>>> import numpy as np
>>> np.set_printoptions(suppress=True, linewidth=100)
>>> def rd(a):
...     return np.round(a, 2) + 0
... 
>>> F = np.loadtxt("data.csv", delimiter=",")
>>> F
array([[-0.7,  0.9, -0.3,  2. , -0.7,  0.3,  0.5, -0.9],
       [-1. ,  0.2,  0.9, -0.5, -0.1,  0.1, -0.4, -0.4],
       [-1. ,  1.1, -0.2,  0.6,  0.3,  0.6, -0.8,  1.6],
       [ 0. , -0.3, -1.1, -0.1, -0.3,  0.3,  0.1,  0.8],
       [ 1.7,  0.6,  0.3,  1.4,  0.2, -0.7, -2.1, -0.5],
       [-1.2, -1.1,  0.8, -0.2, -0.6, -0.2,  1.5,  0.4],
       [-0.1,  0.6, -1.6,  0.1, -1.1, -0.7,  2.1,  0.2],
       [ 0.3,  0. , -0.7, -0.1,  0.6,  0.3, -0.6,  0.3],
       [ 0.7, -0.5, -2.1,  2. , -0.2, -1.5,  0. ,  0.9],
       [ 0.1, -2. ,  0.5,  0.4,  1.8,  0.7, -0.3, -2.2],
       [ 0. ,  0.1,  1.3,  1.1, -0.9, -0.5,  1.1,  0.3],
       [ 0.6, -0.8,  0. , -0.6,  1.8, -0.5,  0.4, -1.4],
       [ 0. ,  0. , -0.3,  0.5,  0.6, -1.1, -1.6, -0.4],
       [-1.8, -1.3, -0.5, -1.6, -1. , -0.6,  0.1,  0.8],
       [ 0.6, -0.7,  0. , -0.1,  2.3,  0.7,  1.1, -0.9],
       [ 1.4,  0.5,  1.1,  1.1, -0.3,  0. , -1.5,  0.1],
       [-0.3,  1.5,  0.5,  0. , -1.6, -1.1, -0.6,  0.4],
       [ 0.9, -1.4, -1.1,  0.8,  0.6,  0.9, -1.1,  0.1],
       [ 0.4, -1.2,  0.6,  0.2, -0.9,  0. ,  0.3,  0.7],
       [-2.7,  1.2, -0.3,  1.1, -0.1,  1.3, -0.3, -0.9],
       [-2.3, -1.6, -1.2, -0.5, -1.8, -1.3, -1.4,  0.5],
       [-0.3, -0.7,  1.5,  0.8,  0.4, -1.5, -0.3,  1.7],
       [ 1.3, -1.6, -0.2, -0.2,  0.9, -1.2,  0.2,  0.8],
       [ 0.7, -2. ,  0.2,  0.3, -0.6, -1.3, -0.6,  0.1],
       [-3.3,  1.3,  1.7,  0.6, -1. , -0.4, -1.3,  0.6],
       [-0.5,  0.2, -1. , -1.2, -0.9,  0.5,  0.6,  0.7],
       [ 0.9,  1.1,  0.4, -0.2, -0.3, -0.8,  0.6,  0.6],
       [ 3.6, -2.1,  1.8,  0.6,  2.1,  4.8,  3. , -0.3],
       [-1. ,  0.2,  1.5, -0.2,  0.2, -1.2,  0.1,  0.5],
       [ 0. , -0.5,  0.2, -0.5, -1.6,  0.8,  1.4, -0.3],
       [-1.4,  0.7,  1. , -0.1, -0.1, -0.1, -0.1, -0.8],
       [ 0.6,  0.9,  0.8, -1.8, -0.2, -0.3, -2.3, -0.4],
       [-2.8, -0.3, -0.6, -1.1, -1.2, -1.3, -0.9, -0.6],
       [ 0.6, -2.3,  0.2, -0.3,  0.6, -0.1,  1. ,  0.3]])
>>> lab = F[:, 1] > np.median(F[:, 1])
>>> f = F[lab].mean(axis=0) - F[~lab].mean(axis=0)
>>> rd((((F - F.mean(axis=0)) @ f > 0) == lab).mean())
np.float64(0.91)
>>> rd(f)
array([-0.48,  1.85,  0.36,  0.26, -0.45, -0.15, -0.65, -0.02])
>>> J = np.load("layer1.npy")
>>> rd(J)
array([[ 0.56, -0.24, -0.22,  0.05,  0.11, -0.27,  0.19, -0.07, -0.1 ],
       [-0.24,  0.28, -0.04,  0.  , -0.08,  0.05,  0.01,  0.36,  0.07],
       [-0.22, -0.04,  0.2 , -0.1 , -0.03,  0.16, -0.11, -0.24,  0.06],
       [ 0.05,  0.  , -0.1 ,  0.56,  0.09,  0.05, -0.28,  0.12, -0.36],
       [ 0.11, -0.08, -0.03,  0.09,  0.04, -0.03, -0.02, -0.06, -0.08],
       [-0.27,  0.05,  0.16,  0.05, -0.03,  0.18, -0.18, -0.1 , -0.02],
       [ 0.19,  0.01, -0.11, -0.28, -0.02, -0.18,  0.29,  0.11,  0.18],
       [-0.07,  0.36, -0.24,  0.12, -0.06, -0.1 ,  0.11,  0.65,  0.01],
       [-0.1 ,  0.07,  0.06, -0.36, -0.08, -0.02,  0.18,  0.01,  0.25]])
>>> # looks like rank 3
>>> vals, evecs = np.linalg.eigh(J)
>>> x = np.array([4, 2, 2, 0, 0, 4, 5, 2, 5])
>>> rd(x @ J @ x)
np.float64(22.5)
>>> rd(np.abs(J).sum(axis=1).max()), rd(np.abs(vals).max())
(np.float64(1.81), np.float64(1.0))
>>> rd(evecs * np.abs(vals) @ evecs.T)
array([[ 0.56, -0.24, -0.22,  0.05,  0.11, -0.27,  0.19, -0.07, -0.1 ],
       [-0.24,  0.28, -0.04,  0.  , -0.08,  0.05,  0.01,  0.36,  0.07],
       [-0.22, -0.04,  0.2 , -0.1 , -0.03,  0.16, -0.11, -0.24,  0.06],
       [ 0.05,  0.  , -0.1 ,  0.56,  0.09,  0.05, -0.28,  0.12, -0.36],
       [ 0.11, -0.08, -0.03,  0.09,  0.04, -0.03, -0.02, -0.06, -0.08],
       [-0.27,  0.05,  0.16,  0.05, -0.03,  0.18, -0.18, -0.1 , -0.02],
       [ 0.19,  0.01, -0.11, -0.28, -0.02, -0.18,  0.29,  0.11,  0.18],
       [-0.07,  0.36, -0.24,  0.12, -0.06, -0.1 ,  0.11,  0.65,  0.01],
       [-0.1 ,  0.07,  0.06, -0.36, -0.08, -0.02,  0.18,  0.01,  0.25]])
>>> rd(np.linalg.eigvalsh(J[1:, 1:]))
array([0.  , 0.  , 0.  , 0.  , 0.  , 0.44, 1.  , 1.  ])
>>> rd(x @ J @ x / (x @ x)), rd(vals[0]), rd(vals[-1])
(np.float64(0.24), np.float64(0.0), np.float64(1.0))
>>> np.unique(J.round(6), axis=0).shape
(9, 9)
>>> np.allclose(J[:-1].T @ np.linalg.lstsq(J[:-1].T, J[-1])[0], J[-1])
True
>>> E = np.load("dump.npy")
>>> E
array([[ 0.,  0.,  0., -1.,  0., -1.,  0.],
       [ 0.,  0.,  0.,  0., -1.,  0., -1.],
       [ 0.,  0.,  0.,  0.,  0.,  0.,  0.],
       [-1.,  0.,  0.,  0.,  0., -1.,  0.],
       [ 0., -1.,  0.,  0.,  0.,  0., -1.],
       [-1.,  0.,  0., -1.,  0.,  0.,  0.],
       [ 0., -1.,  0.,  0., -1.,  0.,  0.]])
>>> # rows and columns are dependent
>>> left, s, Vh = np.linalg.svd(E)
>>> np.argmax(s[:-1] / (s[1:] + 1e-6)) + 1
np.int64(6)
>>> B = left[:, :6] @ np.diag(s[:6]) @ Vh[:6]
>>> np.linalg.matrix_rank(E, rtol=0.05)
np.int64(6)
>>> rd(np.abs(E - B).max())
np.float64(0.0)
>>> rd(np.linalg.norm(E - B, 2)), rd(s[6])
(np.float64(0.0), np.float64(0.0))
>>> np.linalg.matrix_rank(B)
np.int64(6)
>>> rd(np.linalg.norm(E - B) / np.linalg.norm(E))
np.float64(0.0)
>>> data = np.array([[15, 18, 21, 16],
...     [0, 0, 0, 0],
...     [7, 7, 4, 5],
...     [7, 5, 10, 3],
...     [0, 0, 0, 0],
...     [8, 9, 9, 9],
...     [7, 3, 2, 1],
...     [8, 11, 17, 11],
...     [0, 0, 0, 0],
...     [0, 0, 0, 0],
...     [7, 3, 2, 1],
...     [7, 3, 2, 1],
...     [0, 0, 0, 0],
...     [7, 7, 4, 5],
...     [15, 16, 13, 14],
...     [14, 10, 6, 6]])
>>> G = np.cov(data, rowvar=False)
>>> rd(np.polyfit(data[:, 0], data[:, 2], 1))
array([ 0.95, -0.42])
>>> rd(data.std(axis=0))
array([5.11, 5.61, 6.39, 5.17])
>>> np.argwhere(np.triu(np.abs(np.corrcoef(data.T)) > 0.8, 1))
array([[0, 1],
       [0, 3],
       [1, 2],
       [1, 3],
       [2, 3]])
>>> data - data[0]
array([[  0,   0,   0,   0],
       [-15, -18, -21, -16],
       [ -8, -11, -17, -11],
       [ -8, -13, -11, -13],
       [-15, -18, -21, -16],
       [ -7,  -9, -12,  -7],
       [ -8, -15, -19, -15],
       [ -7,  -7,  -4,  -5],
       [-15, -18, -21, -16],
       [-15, -18, -21, -16],
       [ -8, -15, -19, -15],
       [ -8, -15, -19, -15],
       [-15, -18, -21, -16],
       [ -8, -11, -17, -11],
       [  0,  -2,  -8,  -2],
       [ -1,  -8, -15, -10]])
>>> np.diff(data, axis=0)
array([[-15, -18, -21, -16],
       [  7,   7,   4,   5],
       [  0,  -2,   6,  -2],
       [ -7,  -5, -10,  -3],
       [  8,   9,   9,   9],
       [ -1,  -6,  -7,  -8],
       [  1,   8,  15,  10],
       [ -8, -11, -17, -11],
       [  0,   0,   0,   0],
       [  7,   3,   2,   1],
       [  0,   0,   0,   0],
       [ -7,  -3,  -2,  -1],
       [  7,   7,   4,   5],
       [  8,   9,   9,   9],
       [ -1,  -6,  -7,  -8]])
>>> rd(data.mean(axis=0))
array([6.38, 5.75, 5.62, 4.5 ])
>>> dist = np.linalg.norm(data[:, None] - data[None], axis=-1)
>>> dist.shape
(16, 16)
>>> rd(dist[13])
array([24.39, 11.79,  0.  ,  6.63, 11.79,  6.78,  6.  , 14.9 , 11.79, 11.79,  6.  ,  6.  , 11.79,
        0.  , 17.52,  7.94])
>>> np.unravel_index(dist.round(6).argmax(), dist.shape)
(np.int64(0), np.int64(1))
>>> rd(np.linalg.norm(data - data.mean(axis=0), axis=1))
array([24.35, 11.21,  2.2 ,  4.73, 11.21,  6.7 ,  5.77, 14.21, 11.21, 11.21,  5.77,  5.77, 11.21,
        2.2 , 18.  ,  8.87])
>>> dist[13].round(6).argsort(kind="stable")[:4]
array([ 2, 13,  6, 10])
>>> rd(dist[:5, :5])
array([[ 0.  , 35.3 , 24.39, 22.87, 35.3 ],
       [35.3 ,  0.  , 11.79, 13.53,  0.  ],
       [24.39, 11.79,  0.  ,  6.63, 11.79],
       [22.87, 13.53,  6.63,  0.  , 13.53],
       [35.3 ,  0.  , 11.79, 13.53,  0.  ]])
>>> (dist + 1e9 * np.eye(16)).round(6).argmin(axis=1)
array([14,  4, 13,  2,  1,  2, 10,  5,  1,  1,  6,  6,  1,  2,  0,  5])
>>> rd(np.linalg.norm(data, axis=1))
array([35.3 ,  0.  , 11.79, 13.53,  0.  , 17.52,  7.94, 24.39,  0.  ,  0.  ,  7.94,  7.94,  0.  ,
       11.79, 29.09, 19.18])
>>> Xs = (F - F.mean(axis=0)) / F.std(axis=0)
>>> np.argwhere(np.abs(Xs) > 2)
array([[ 0,  3],
       [ 8,  2],
       [ 8,  3],
       [ 9,  7],
       [14,  4],
       [21,  7],
       [24,  0],
       [27,  0],
       [27,  4],
       [27,  5],
       [27,  6],
       [31,  3]])
>>> rd(Xs.std(axis=0))
array([1., 1., 1., 1., 1., 1., 1., 1.])
>>> c = np.linalg.lstsq(np.delete(Xs, 4, axis=1), Xs[:, 4])[0]
>>> rd(c)
array([ 0.37, -0.23,  0.1 ,  0.07,  0.2 , -0.1 , -0.27])
>>> q, _ = np.linalg.qr(np.array([[0.4, -1.3, -1.2, 1.5, -1.2, -0.5, 1.1, 0.7],
...     [0.5, 0.2, -0.1, 1.1, -1.4, 0.3, -0.6, -0.7],
...     [0.5, 1.7, 0.8, -0.9, -1.4, -1.2, 0.9, -0.5],
...     [-0.7, 0.9, 1.2, 1.1, 0.5, 2.0, -0.3, 1.0],
...     [-0.4, 0.8, -1.7, 0.0, 0.7, -0.5, 0.9, 0.0],
...     [0.6, -0.4, 1.8, 0.5, 1.2, -0.6, -0.2, -0.7],
...     [-0.3, -2.2, -1.0, -0.7, 1.2, -0.3, -0.7, 0.4],
...     [-0.8, 0.1, -1.0, -0.9, 0.7, 1.6, 0.6, -0.2]]))
>>> vals = np.array([-2, 0, 0, -2, 1, 1, -1, -1])
>>> m1 = q @ np.diag(vals) @ q.T
>>> rd(m1)
array([[-0.9 , -0.37,  0.14, -0.3 , -0.09, -0.59,  0.53,  0.07],
       [-0.37, -0.52, -0.12, -0.35, -0.27, -0.2 , -0.11,  1.  ],
       [ 0.14, -0.12, -0.72,  0.64,  0.09, -0.63, -0.29, -0.18],
       [-0.3 , -0.35,  0.64, -1.07, -0.51,  0.1 ,  0.02, -0.45],
       [-0.09, -0.27,  0.09, -0.51,  0.26,  0.55, -0.11, -0.39],
       [-0.59, -0.2 , -0.63,  0.1 ,  0.55,  0.01,  0.05,  0.31],
       [ 0.53, -0.11, -0.29,  0.02, -0.11,  0.05, -0.59, -0.44],
       [ 0.07,  1.  , -0.18, -0.45, -0.39,  0.31, -0.44, -0.46]])
>>> rng = np.random.default_rng(472)
>>> B = m1 + rng.integers(-2, 3, (8, 6)) @ rng.integers(-2, 3, (6, 8))
>>> rd(B)
array([[-1.9 , -1.37,  0.14,  1.7 , -4.09,  4.41, -0.47, -2.93],
       [-2.37, -2.52, -3.12, -7.35,  1.73, -2.2 , -0.11, -9.  ],
       [-3.86,  3.88, -7.72, -0.36, -0.91, -5.63,  4.71,  1.82],
       [ 5.7 ,  6.65,  3.64,  2.93,  8.49, -7.9 ,  2.02,  3.55],
       [-3.09, -4.27, -6.91, -8.51, -0.74, -5.45,  3.89, 10.61],
       [-4.59, -3.2 ,  2.37, -0.9 , -1.45,  3.01,  8.05, -0.69],
       [-7.47, -7.11, -5.29, -8.98, -5.11,  0.05,  6.41,  2.56],
       [-2.93, -6.  ,  2.82, -8.45,  0.61,  1.31, -0.44, -4.46]])
>>> np.linalg.matrix_rank(B - m1, tol=1e-8)
np.int64(6)
>>> rd(B - m1)
array([[ -1.,  -1.,   0.,   2.,  -4.,   5.,  -1.,  -3.],
       [ -2.,  -2.,  -3.,  -7.,   2.,  -2.,   0., -10.],
       [ -4.,   4.,  -7.,  -1.,  -1.,  -5.,   5.,   2.],
       [  6.,   7.,   3.,   4.,   9.,  -8.,   2.,   4.],
       [ -3.,  -4.,  -7.,  -8.,  -1.,  -6.,   4.,  11.],
       [ -4.,  -3.,   3.,  -1.,  -2.,   3.,   8.,  -1.],
       [ -8.,  -7.,  -5.,  -9.,  -5.,   0.,   7.,   3.],
       [ -3.,  -7.,   3.,  -8.,   1.,   1.,   0.,  -4.]])
